% python3 -q
>>> import numpy as np
>>> import numpy.linalg as la
>>> np.set_printoptions(suppress=True, linewidth=140)
>>> B = np.array([[0]])
>>> cent = np.array([[-7, 2, 0], [-9, -6, 9], [-7, -7, 2]])
>>> M = np.block([[B, np.zeros((1, 3))], [np.zeros((3, 1)), cent]])
>>> M
array([[ 0.,  0.,  0.,  0.],
       [ 0., -7.,  2.,  0.],
       [ 0., -9., -6.,  9.],
       [ 0., -7., -7.,  2.]])
>>> M @ M
array([[  0.,   0.,   0.,   0.],
       [  0.,  31., -26.,  18.],
       [  0.,  54., -45., -36.],
       [  0.,  98.,  14., -59.]])
>>> np.flatnonzero(la.matrix_power((M != 0) + (M.T != 0) + np.eye(4), 4)[2])
array([1, 2, 3])
>>> (la.matrix_power((M != 0) + (M.T != 0) + np.eye(4), 4) > 0).astype(int)
array([[1, 0, 0, 0],
       [0, 1, 1, 1],
       [0, 1, 1, 1],
       [0, 1, 1, 1]])
>>> (M != 0).astype(int)
array([[0, 0, 0, 0],
       [0, 1, 1, 0],
       [0, 1, 1, 1],
       [0, 1, 1, 1]])
>>> print(la.lstsq(M[:-1].T, M[-1])[2])
2
>>> np.abs(np.diag(la.qr(M)[1])) > 1e-9
array([False,  True,  True,  True])
>>> np.round(la.det(M[::-1]), 2)
np.float64(0.0)
>>> np.kron(np.eye(2, dtype=int), M)
array([[ 0.,  0.,  0.,  0.,  0.,  0.,  0.,  0.],
       [ 0., -7.,  2.,  0.,  0., -0.,  0.,  0.],
       [ 0., -9., -6.,  9.,  0., -0., -0.,  0.],
       [ 0., -7., -7.,  2.,  0., -0., -0.,  0.],
       [ 0.,  0.,  0.,  0.,  0.,  0.,  0.,  0.],
       [ 0., -0.,  0.,  0.,  0., -7.,  2.,  0.],
       [ 0., -0., -0.,  0.,  0., -9., -6.,  9.],
       [ 0., -0., -0.,  0.,  0., -7., -7.,  2.]])
>>> mat = np.load("out1.npy")
>>> print(mat)
[[-17  28  11  36  14  23 -44]
 [ 16  -4  31  41  -2  -6 -48]
 [ 23 -32  -4 -29 -16 -27  36]
 [-21  24  -6   9  12  21 -12]]
>>> # null space of dimension 5
>>> U, sv, Vt = la.svd(mat)
>>> evecs = Vt[:(sv > 1e-8).sum()]
>>> rng = np.random.default_rng(360751)
>>> x = mat[3] + -1 * mat[2] + rng.integers(2) * np.eye(7)[2]
>>> print(x)
[-44.  56.  -2.  38.  28.  48. -48.]
>>> np.allclose(evecs.T @ evecs @ x, x)
True
>>> rk = la.matrix_rank(mat)
>>> rk
np.int64(2)
>>> ns = la.svd(mat)[2][rk:].T
>>> ns.shape
(7, 5)
>>> [int(la.matrix_rank(mat[:i])) for i in range(1, len(mat) + 1)]
[1, 2, 2, 2]
>>> np.allclose(mat @ ns, 0)
True
>>> def softmax(z):
...     e = np.exp(z - z.max(axis=-1, keepdims=True))
...     return e / e.sum(axis=-1, keepdims=True)
... 
>>> np.round(softmax(10 * mat[2]), 2) + 0
array([0., 0., 0., 0., 0., 0., 1.])
>>> np.round(softmax(mat[2] + 4), 2) + 0
array([0., 0., 0., 0., 0., 0., 1.])
>>> S = mat @ mat.T / np.sqrt(7)
>>> print(np.round(softmax(S + np.triu(np.full(S.shape, -np.inf), 1)), 2) + 0)
[[1. 0. 0. 0.]
 [0. 1. 0. 0.]
 [0. 0. 1. 0.]
 [1. 0. 0. 0.]]
>>> np.round(softmax(S), 2) + 0
array([[1., 0., 0., 0.],
       [0., 1., 0., 0.],
       [0., 0., 1., 0.],
       [1., 0., 0., 0.]])
